In [1]: import numpy as np

In [2]: from numpy import linalg as LA

In [3]: np.set_printoptions(precision=2, suppress=True, linewidth=120)

In [4]: def rd(a):
   ...:     return np.round(a, 2) + 0
   ...: 

In [5]: arr = np.load("dump.npy")

In [6]: arr
Out[6]: 
array([[  2.64, -11.77, -10.34],
       [  4.51,   2.  ,  -9.77],
       [  6.8 , -10.08,  -2.26]])

In [7]: rd((arr + arr.T) / 2)
Out[7]: 
array([[ 2.64, -3.63, -1.77],
       [-3.63,  2.  , -9.93],
       [-1.77, -9.93, -2.26]])

In [8]: rd(np.sort(np.abs(LA.eigvals(arr))))
Out[8]: array([ 9.93,  9.93, 10.15])

In [9]: rd(LA.det(arr))
Out[9]: np.float64(1000.75)

In [10]: rd(arr @ arr)
Out[10]: 
array([[-116.43,   49.61,  111.06],
       [ -45.51,   49.4 ,  -44.09],
       [ -42.88,  -77.42,   33.28]])

In [11]: rd(np.abs(LA.eigvals(arr)).max())
Out[11]: np.float64(10.15)

In [12]: rd(np.trace(arr))
Out[12]: np.float64(2.38)

In [13]: rd((arr - arr.T) / 2)
Out[13]: 
array([[ 0.  , -8.14, -8.57],
       [ 8.14,  0.  ,  0.16],
       [ 8.57, -0.16,  0.  ]])

In [14]: B = LA.inv(arr)

In [15]: (np.abs(B) > 1e-9).astype(int)
Out[15]: 
array([[1, 1, 1],
       [1, 1, 1],
       [1, 1, 1]])

In [16]: rd(LA.det(arr) * B)
Out[16]: 
array([[-103.  ,   77.63,  135.67],
       [ -56.24,   64.35,  -20.84],
       [ -59.06,  -53.42,   58.36]])

In [17]: rd(arr @ B)
Out[17]: 
array([[1., 0., 0.],
       [0., 1., 0.],
       [0., 0., 1.]])

In [18]: rd(LA.cond(arr))
Out[18]: np.float64(4.0)

In [19]: rd(LA.slogdet(arr)[0])
Out[19]: np.float64(1.0)

In [20]: rd(B)
Out[20]: 
array([[-0.1 ,  0.08,  0.14],
       [-0.06,  0.06, -0.02],
       [-0.06, -0.05,  0.06]])

In [21]: rd(np.poly(B))
Out[21]: array([ 1.  , -0.02,  0.  ,  0.  ])

In [22]: rd(LA.eigvals(B))
Out[22]: array([-0.04+0.09j, -0.04-0.09j,  0.1 +0.j  ])

In [23]: rd(LA.det(B[::-1]))
Out[23]: np.float64(0.0)

In [24]: rd(np.kron(np.eye(2, dtype=int), B))
Out[24]: 
array([[-0.1 ,  0.08,  0.14,  0.  ,  0.  ,  0.  ],
       [-0.06,  0.06, -0.02,  0.  ,  0.  ,  0.  ],
       [-0.06, -0.05,  0.06,  0.  ,  0.  ,  0.  ],
       [ 0.  ,  0.  ,  0.  , -0.1 ,  0.08,  0.14],
       [ 0.  ,  0.  ,  0.  , -0.06,  0.06, -0.02],
       [ 0.  ,  0.  ,  0.  , -0.06, -0.05,  0.06]])

In [25]: rd(LA.det(B.T))
Out[25]: np.float64(0.0)

In [26]: rng = np.random.default_rng(42)

In [27]: idx = rng.permutation(3)

In [28]: idx
Out[28]: array([2, 1, 0])

In [29]: B = arr[idx][:, idx]

In [30]: rd(LA.det(B)), rd(LA.det(arr[idx]))
Out[30]: (np.float64(1000.75), np.float64(-1000.75))

In [31]: B
Out[31]: 
array([[ -2.26, -10.08,   6.8 ],
       [ -9.77,   2.  ,   4.51],
       [-10.34, -11.77,   2.64]])

In [32]: rd(np.sort(np.abs(LA.eigvals(B))))
Out[32]: array([ 9.93,  9.93, 10.15])

In [33]: np.allclose(B, arr)
Out[33]: False

In [34]: W0 = np.load("sample13.npy")

In [35]: W0
Out[35]: 
array([[-2, -2,  0, -1],
       [-2, -3,  0,  3],
       [ 0,  0,  3,  0],
       [ 1, -1,  0,  3]])

In [36]: idx = rng.permutation(4)

In [37]: idx
Out[37]: array([2, 0, 3, 1])

In [38]: B = W0[idx][:, idx]

In [39]: np.diag(B)
Out[39]: array([ 3, -2,  3, -3])

In [40]: np.flatnonzero(LA.matrix_power((W0 != 0) + (W0.T != 0) + np.eye(4), 4)[0])
Out[40]: array([0, 1, 3])

In [41]: (W0 != 0).astype(int)
Out[41]: 
array([[1, 1, 0, 1],
       [1, 1, 0, 1],
       [0, 0, 1, 0],
       [1, 1, 0, 1]])

In [42]: rd(np.sort(LA.eigvals(W0).real))
Out[42]: array([-4.53,  1.26,  1.26,  3.  ])

In [43]: m1 = np.load("a.npy")

In [44]: rd(m1)
Out[44]: 
array([[0.89, 0.32],
       [0.32, 0.11]])

In [45]: np.allclose(m1, m1.T)
Out[45]: True

In [46]: (m1 - m1.T) / 2
Out[46]: 
array([[0., 0.],
       [0., 0.]])

In [47]: rd(np.trace(m1))
Out[47]: np.float64(1.0)

In [48]: left, sv, VT = LA.svd(m1)

In [49]: V = VT[:(sv > 1e-8).sum()]

In [50]: x0 = m1[0] + -3 * m1[1] + rng.integers(2) * np.eye(2)[0]

In [51]: rd(x0)
Out[51]: array([ 0.94, -0.02])

In [52]: np.allclose(V.T @ V @ x0, x0)
Out[52]: False

In [53]: rd(V.T @ V)
Out[53]: 
array([[0.89, 0.32],
       [0.32, 0.11]])

In [54]: rd(LA.norm(x0 - V.T @ V @ x0))
Out[54]: np.float64(0.34)

In [55]: rd(np.diag(V.T @ V))
Out[55]: array([0.89, 0.11])

In [56]: x0 = np.array([0, -3])

In [57]: rd(m1 @ m1 @ x0)
Out[57]: array([-0.95, -0.34])

In [58]: (x0 - m1 @ x0) @ (m1 @ x0)
Out[58]: np.float64(0.0)

In [59]: rd(LA.eigvalsh(2 * m1 - np.eye(2)))
Out[59]: array([-1.,  1.])

In [60]: rd(np.eye(2) - m1)
Out[60]: 
array([[ 0.11, -0.32],
       [-0.32,  0.89]])

In [61]: rd(np.trace(m1))
Out[61]: np.float64(1.0)

In [62]: cent = np.array([[-1.0, -0.2, 0.4]])

In [63]: mat = np.array([[1],
    ...:     [3],
    ...:     [2],
    ...:     [3],
    ...:     [3],
    ...:     [2],
    ...:     [-1],
    ...:     [1],
    ...:     [0],
    ...:     [-2],
    ...:     [-2],
    ...:     [1],
    ...:     [-3],
    ...:     [0],
    ...:     [-2]]) @ cent + 0.3 * rng.normal(size=(15, 3))

In [64]: rd(mat)
Out[64]: 
array([[-0.72, -0.79,  0.01],
       [-2.96, -0.69,  1.19],
       [-2.26, -0.14,  1.03],
       [-2.98, -0.26,  1.34],
       [-3.26, -0.49,  0.91],
       [-1.74, -0.41,  0.74],
       [ 0.8 ,  0.57, -0.45],
       [-1.13, -0.31,  0.56],
       [ 0.11,  0.12,  0.13],
       [ 2.64,  0.28, -0.95],
       [ 1.76,  0.58, -0.46],
       [-1.03, -0.45,  0.15],
       [ 3.2 ,  0.82, -1.04],
       [-0.2 ,  0.07,  0.04],
       [ 2.07,  0.66, -0.73]])

In [65]: B = np.array([[0, 3], [1, 1], [0, 3]])

In [66]: np.vstack([mat, B.T]).shape
Out[66]: (17, 3)

In [67]: LA.matrix_rank(mat @ B)
Out[67]: np.int64(2)

In [68]: Xs = (mat - mat.mean(axis=0)) / mat.std(axis=0)

In [69]: np.argwhere(np.abs(Xs) > 2)
Out[69]: array([], shape=(0, 2), dtype=int64)

In [70]: coef = LA.lstsq(np.delete(Xs, 2, axis=1), Xs[:, 2])[0]

In [71]: rd(coef)
Out[71]: array([-1.12,  0.17])

In [72]: np.abs(coef).argmax()
Out[72]: np.int64(0)

In [73]: t3 = np.stack([mat, 2 * mat, mat[::-1]])

In [74]: LA.matrix_rank(t3)
Out[74]: array([3, 3, 3])

In [75]: rd(np.einsum("bij,cij->bc", t3, t3))
Out[75]: 
array([[ 77.19, 154.39, -34.63],
       [154.39, 308.78, -69.25],
       [-34.63, -69.25,  77.19]])

In [76]: LA.matrix_rank(t3.reshape(3, -1))
Out[76]: np.int64(2)

In [77]: rd(LA.norm(mat, "nuc"))
Out[77]: np.float64(10.35)

In [78]: rd(LA.norm(mat[8], 1)), rd(LA.norm(mat[8], np.inf))
Out[78]: (np.float64(0.36), np.float64(0.13))

In [79]: rd(LA.norm(mat[8] - mat[11]))
Out[79]: np.float64(1.28)

In [80]: rd(LA.norm(mat, axis=0))
Out[80]: array([8.03, 1.94, 2.99])

In [81]: proj = mat @ LA.solve(mat.T @ mat, mat.T)

In [82]: rd(np.trace(proj))
Out[82]: np.float64(3.0)

In [83]: E = np.loadtxt("arr.csv", delimiter=",")

In [84]: E
Out[84]: 
array([[-1.23, -0.71,  0.6 ],
       [ 2.59, -1.05,  1.87],
       [-0.95, -0.85,  4.06],
       [-5.26,  0.4 ,  2.32],
       [ 1.11,  0.03, -2.49],
       [-3.26, -0.99,  1.9 ],
       [-3.89, -0.39,  0.33],
       [ 1.81,  0.16, -2.68],
       [-2.31,  0.02,  0.41],
       [-2.37,  0.81,  0.25],
       [ 3.21, -0.85,  0.88],
       [ 2.03, -0.74,  0.04],
       [ 1.63, -0.29,  0.65],
       [ 0.43,  0.32,  0.  ],
       [ 2.19, -0.32,  2.06],
       [ 6.26,  0.53, -0.18],
       [-6.15, -0.22,  1.7 ],
       [ 0.44,  0.35, -0.87],
       [ 3.37,  0.37, -0.97],
       [ 5.05, -0.31, -4.37],
       [ 7.41,  1.5 , -0.24],
       [ 1.9 ,  0.4 , -1.67]])

In [85]: Xs = E - E.mean(axis=0)

In [86]: V = LA.svd(Xs)[2][:2]

In [87]: B = Xs - Xs @ V.T @ V

In [88]: rd((Xs @ V.T).std(axis=0))
Out[88]: array([3.6 , 1.58])

In [89]: LA.norm(B, axis=1).round(6).argmax()
Out[89]: np.int64(20)

In [90]: M = np.load("m.npy")

In [91]: M
Out[91]: 
array([[-3.01,  0.01, -1.97],
       [-3.  , -0.02, -2.02],
       [-2.99,  0.01, -2.02],
       [-2.99, -0.01, -1.99],
       [-2.98, -0.01, -2.  ],
       [-2.98, -0.02, -2.02],
       [-3.02, -0.02, -2.  ],
       [-3.  , -0.01, -1.98],
       [-3.03, -0.01, -2.01],
       [-2.99,  0.03, -1.97],
       [ 1.04, -1.98,  1.99],
       [ 1.03, -1.99,  2.02],
       [ 1.  , -2.03,  2.05],
       [ 0.99, -2.01,  1.98],
       [ 1.  , -2.01,  1.98],
       [ 1.  , -1.98,  2.01],
       [ 0.96, -2.04,  1.96],
       [ 0.98, -1.98,  2.02],
       [ 0.99, -2.01,  1.96],
       [ 1.  , -1.98,  2.04]])

In [92]: B = M / LA.norm(M, axis=1, keepdims=True)

In [93]: C2 = B @ B.T

In [94]: (C2 - 2 * np.eye(20)).round(6).argmax(axis=1)
Out[94]: array([ 9,  4,  4,  8,  1,  1,  8,  8,  3,  0, 11, 15, 17, 14, 13, 12, 18, 12, 13, 17])

In [95]: rd(C2[18])
Out[95]: 
array([-0.64, -0.64, -0.65, -0.64, -0.64, -0.64, -0.64, -0.64, -0.64, -0.65,  1.  ,  1.  ,  1.  ,  1.  ,  1.  ,  1.  ,
        1.  ,  1.  ,  1.  ,  1.  ])

In [96]: Xs = M - M.mean(axis=0)

In [97]: V = LA.svd(Xs)[2][:2]

In [98]: B = Xs - Xs @ V.T @ V

In [99]: rd((Xs @ V.T).std(axis=0))
Out[99]: array([3.  , 0.02])

In [100]: rd(np.diag(V.T @ V))
Out[100]: array([0.46, 0.81, 0.73])

In [101]: LA.norm(B, axis=1).round(6).argmax()
Out[101]: np.int64(10)

In [102]: J = np.load("run16.npy")

In [103]: J
Out[103]: 
array([[-2,  0,  1,  3],
       [ 0,  3, -1,  0],
       [ 0,  0,  0, -1],
       [ 0,  0,  0,  1]])

In [104]: B = J + rng.integers(-2, 3, (4, 3)) @ rng.integers(-2, 3, (3, 4))

In [105]: B
Out[105]: 
array([[ 2,  6,  5,  7],
       [-2,  2, -1, -2],
       [-2, -2, -1, -3],
       [ 2,  3,  2,  3]])

In [106]: LA.matrix_rank(B - J, tol=1e-8)
Out[106]: np.int64(2)

In [107]: np.abs(B - J).sum(axis=1)
Out[107]: array([18,  5,  7,  9])

In [108]: LA.matrix_power(J - np.diag(np.diag(J)), 4)
Out[108]: 
array([[0, 0, 0, 0],
       [0, 0, 0, 0],
       [0, 0, 0, 0],
       [0, 0, 0, 0]])

In [109]: rd(np.sort(LA.eigvals(J)))
Out[109]: array([-2.,  0.,  1.,  3.])

In [110]: LA.matrix_rank(J - J[0, 0] * np.eye(4))
Out[110]: np.int64(3)

In [111]: [int(LA.matrix_rank(LA.matrix_power(J, p))) for p in range(1, 5)]
Out[111]: [3, 3, 3, 3]

In [112]: rk = LA.matrix_rank(J)

In [113]: rk
Out[113]: np.int64(3)

In [114]: N = LA.svd(J)[2][rk:].T

In [115]: [int(LA.matrix_rank(J[:, :j + 1])) for j in range(4)]
Out[115]: [1, 2, 2, 3]

In [116]: rd(J @ N)
Out[116]: 
array([[0.],
       [0.],
       [0.],
       [0.]])

In [117]: np.allclose(J @ N, 0)
Out[117]: True

In [118]: [int(LA.matrix_rank(J[:i])) for i in range(1, len(J) + 1)]
Out[118]: [1, 2, 3, 3]

In [119]: LA.matrix_rank(J.T @ J), LA.matrix_rank(J @ J.T)
Out[119]: (np.int64(3), np.int64(3))

In [120]: np.allclose(J[:-1].T @ LA.lstsq(J[:-1].T, J[-1])[0], J[-1])
Out[120]: True

In [121]: LA.lstsq(J[:-1].T, J[-1])[2]
Out[121]: np.int32(3)

In [122]: rd(J @ LA.pinv(J) @ J)
Out[122]: 
array([[-2.,  0.,  1.,  3.],
       [ 0.,  3., -1.,  0.],
       [ 0.,  0.,  0., -1.],
       [ 0.,  0.,  0.,  1.]])

In [123]: np.abs(np.diag(LA.qr(J)[1])) > 1e-9
Out[123]: array([ True,  True, False,  True])

In [124]: LA.matrix_rank(J, rtol=0.1)
Out[124]: np.int64(3)

In [125]: [round(float(x), 2) for x in LA.svd(J, compute_uv=False)[:3]]
Out[125]: [3.94, 3.14, 0.8]

In [126]: np.argsort(-LA.norm(J, axis=0).round(6), kind="stable")[:3]
Out[126]: array([3, 1, 0])

In [127]: X = np.load("mat.npy")

In [128]: X
Out[128]: 
array([[ 0.9 , -1.3 ,  3.84],
       [ 0.3 ,  2.1 ,  0.69],
       [-1.  , -0.7 , -4.31],
       [ 0.6 , -0.4 ,  2.35],
       [ 1.  ,  0.5 ,  4.05],
       [-0.2 , -0.3 , -0.64],
       [-0.5 ,  1.  , -2.07],
       [-0.8 , -1.3 , -3.32],
       [-1.3 , -0.5 , -5.35],
       [ 1.3 ,  0.1 ,  5.59],
       [-0.9 , -1.5 , -4.12],
       [-1.  , -0.7 , -4.13],
       [-0.5 ,  2.2 , -1.95],
       [ 2.6 , -3.1 , 10.38]])

In [129]: q, R = LA.qr(X)

In [130]: q.shape, R.shape
Out[130]: ((14, 3), (3, 3))

In [131]: rd(abs(R[0, 0])), rd(LA.norm(X[:, 0]))
Out[131]: (np.float64(4.05), np.float64(4.05))

In [132]: rd(q.T @ q)
Out[132]: 
array([[1., 0., 0.],
       [0., 1., 0.],
       [0., 0., 1.]])

In [133]: rd(np.trace(q @ q.T))
Out[133]: np.float64(3.0)

In [134]: np.allclose(R.T @ R, X.T @ X)
Out[134]: True

In [135]: rd(q)
Out[135]: 
array([[-0.22,  0.2 ,  0.2 ],
       [-0.07, -0.44, -0.7 ],
       [ 0.25,  0.2 , -0.21],
       [-0.15,  0.04, -0.13],
       [-0.25, -0.16, -0.09],
       [ 0.05,  0.07,  0.22],
       [ 0.12, -0.17, -0.04],
       [ 0.2 ,  0.31,  0.  ],
       [ 0.32,  0.18,  0.01],
       [-0.32, -0.1 ,  0.28],
       [ 0.22,  0.35, -0.45],
       [ 0.25,  0.2 ,  0.  ],
       [ 0.12, -0.4 ,  0.06],
       [-0.64,  0.45, -0.28]])

In [136]: rd(np.abs(np.diag(R)))
Out[136]: array([4.05, 5.05, 0.86])

In [137]: q, V = LA.qr(X[:, :1])[0], LA.qr(X[:, 1:])[0]

In [138]: sv = LA.svd(q.T @ V, compute_uv=False)

In [139]: rd(np.degrees(np.arccos(sv.clip(0, 1))))
Out[139]: array([2.94])

In [140]: rd(sv)
Out[140]: array([1.])

In [141]: rd(LA.norm(q @ q.T - V @ V.T, 2))
Out[141]: np.float64(1.0)

In [142]: [round(float(x), 2) for x in LA.svd(X, compute_uv=False)[:3]]
Out[142]: [17.18, 5.05, 0.2]

In [143]: np.argsort(-LA.norm(X, axis=0).round(6), kind="stable")[:3]
Out[143]: array([2, 1, 0])

In [144]: LA.cond(X) > 100
Out[144]: np.False_
